$ python3 -q
>>> import numpy as np
>>> from numpy import linalg as LA
>>> np.set_printoptions(precision=3, suppress=True, linewidth=100, sign=" ")
>>> rd = lambda a: np.round(a, 3) + 0
>>> A = np.array([[0, 1, 0], [0, 0, 3], [0, 0, 0]])
>>> proj = np.triu(np.array([[-3, -1, -3], [0, 3, -2], [-3, 1, -1]]), 1) + np.eye(3)
>>> Y = proj @ A @ LA.inv(proj)
>>> print(np.trace(Y), np.trace(A))
0.0 0
>>> print(rd(LA.det(Y)))
0.0
>>> F = np.loadtxt("case5.csv", delimiter=",")
>>> print(F)
[[ 10.044  19.322 -12.535]
 [ 21.097  14.323   5.015]
 [ 11.843 -19.894   3.437]
 [-18.353  11.699  -0.718]
 [-17.32    3.119 -19.743]
 [ -8.784  -2.606   7.734]
 [-28.733 -16.463  -4.813]
 [-25.489   2.143   1.633]
 [  5.372   7.288  12.721]
 [-39.184  -1.3     6.422]
 [ -7.883  12.684  -0.44 ]
 [ -0.884  19.307  -2.468]
 [ -0.577   1.181 -29.772]
 [ 14.306  -4.692  -8.829]
 [-26.789 -12.941 -10.312]
 [-16.063  -6.44   -8.774]
 [ 25.31   17.523  17.845]
 [-11.086 -13.95  -23.231]
 [ -2.219  23.421 -12.448]
 [-14.585  -0.992  29.206]
 [  2.928  11.719   6.157]]
>>> labels = F[:, 0] > np.median(F[:, 0])
>>> f = F[labels].mean(axis=0) - F[~labels].mean(axis=0)
>>> print(labels.astype(int))
[ 1  1  1  0  0  0  0  0  1  0  0  1  1  1  0  0  1  0  1  0  1]
>>> vec = np.array([1, 4, 4])
>>> print(np.einsum("ij,j->i", A, vec))
[  4  12   0]
>>> print(LA.norm(A @ vec) <= LA.norm(A, 2) * LA.norm(vec) + 1e-9)
True
>>> print((A * vec).sum(axis=1))
[  4  12   0]
>>> t3 = np.stack([F, 2 * F, F[::-1]])
>>> print(t3.shape)
(3, 21, 3)
>>> print((t3 @ F.T).shape)
(3, 21, 21)
>>> print(LA.matrix_rank(t3))
[ 3  3  3]
>>> basis = F[[6, 8]].astype(float)
>>> for _ in range(6):
...     labels = LA.norm(F[:, None] - basis, axis=-1).argmin(axis=1)
...     basis = np.array([F[labels == j].mean(axis=0) for j in range(2)])
... 
>>> print(labels)
[ 1  1  1  0  0  1  0  0  1  0  1  1  0  1  0  0  1  0  1  1  1]
>>> print(np.abs(basis[1] - basis[0]).argmax())
0
>>> print(rd(basis[1] - basis[0]))
[ 25.111  11.778  13.706]
>>> print(rd(basis))
[[-20.399  -3.661  -9.923]
 [  4.712   8.117   3.783]]
>>> cen = F - F.mean(axis=0)
>>> V = LA.svd(cen)[2][:1]
>>> Y = cen - cen @ V.T @ V
>>> print(LA.norm(Y, axis=1).round(6).argmax())
19
>>> print(rd(Y.std(axis=0)))
[  5.68    9.414  12.817]
>>> print(rd(LA.norm(Y) / LA.norm(cen)))
0.68
>>> O, _ = LA.qr(np.array([[0.7, -1.1, 0.0, -0.8],
...     [-0.9, 0.7, 0.0, -1.3],
...     [-0.5, -0.1, -1.2, 1.9],
...     [-1.4, 0.1, 0.6, -1.0]]))
>>> ev = np.array([0, 0, 0, 1])
>>> J = O @ np.diag(ev) @ O.T
>>> print(rd(J))
[[ 0.261  0.419 -0.059 -0.118]
 [ 0.419  0.672 -0.094 -0.189]
 [-0.059 -0.094  0.013  0.027]
 [-0.118 -0.189  0.027  0.053]]
>>> ev, V = LA.eigh(J)
>>> print(np.abs(V[:, -1]).round(6).argmax())
1
>>> print(rd(LA.eigvalsh(J @ J)))
[ 0.  0.  0.  1.]
>>> print(rd(V @ np.diag(ev) @ V.T))
[[ 0.261  0.419 -0.059 -0.118]
 [ 0.419  0.672 -0.094 -0.189]
 [-0.059 -0.094  0.013  0.027]
 [-0.118 -0.189  0.027  0.053]]
>>> print((ev > 1e-8).sum(), (ev < -1e-8).sum())
1 0
>>> print(rd(ev.sum()), np.trace(J))
1.0 1.0
>>> Uu, s, vt = LA.svd(J)
>>> print(rd(s))
[ 1.  0.  0.  0.]
>>> print(np.argmax(s[:-1] / (s[1:] + 1e-6)) + 1)
1
>>> Y = Uu[:, :1] @ np.diag(s[:1]) @ vt[:1]
>>> print(rd(Y))
[[ 0.261  0.419 -0.059 -0.118]
 [ 0.419  0.672 -0.094 -0.189]
 [-0.059 -0.094  0.013  0.027]
 [-0.118 -0.189  0.027  0.053]]
>>> print(rd(LA.norm(J - Y, 2)), rd(s[1]))
0.0 0.0
